$ python3 -q
>>> import numpy as np
>>> np.set_printoptions(precision=2, suppress=True, linewidth=100)
>>> mat = np.load("x.npy")
>>> mat
array([[ 5,  6,  7],
       [ 8,  9, 10],
       [11, 12, 13],
       [14, 15, 16]])
>>> rng = np.random.default_rng(22)
>>> Y = mat + rng.integers(-2, 3, (4, 2)) @ rng.integers(-2, 3, (2, 3))
>>> Y
array([[ 1,  7,  3],
       [ 2, 11,  4],
       [ 3, 14,  5],
       [18, 14, 20]])
>>> np.round(np.linalg.svd(Y - mat, compute_uv=False), 2) + 0
array([16.55,  0.42,  0.  ])
>>> Y - mat
array([[-4,  1, -4],
       [-6,  2, -6],
       [-8,  2, -8],
       [ 4, -1,  4]])
>>> np.abs(Y - mat).sum(axis=1)
array([ 9, 14, 18,  9])
>>> np.linalg.matrix_rank(Y - mat, tol=1e-8)
np.int64(2)
>>> np.linalg.matrix_rank(mat, rtol=0.1)
np.int64(1)
>>> np.linalg.cond(mat) > 100
np.True_
>>> round(np.linalg.norm(mat, 2) / np.linalg.norm(mat), 2)
np.float64(1.0)
>>> np.argsort(-np.linalg.norm(mat, axis=0).round(6), kind="stable")[:3]
array([2, 1, 0])
>>> mat @ np.linalg.pinv(mat) @ mat
array([[ 5.,  6.,  7.],
       [ 8.,  9., 10.],
       [11., 12., 13.],
       [14., 15., 16.]])
>>> np.unique(mat.round(6), axis=0).shape
(4, 3)
>>> try:
...     np.linalg.inv(mat)
... except np.linalg.LinAlgError as e:
...     print(repr(e))
... 
LinAlgError('Last 2 dimensions of the array must be square')
>>> np.abs(np.diag(np.linalg.qr(mat)[1])) > 1e-9
array([ True,  True, False])
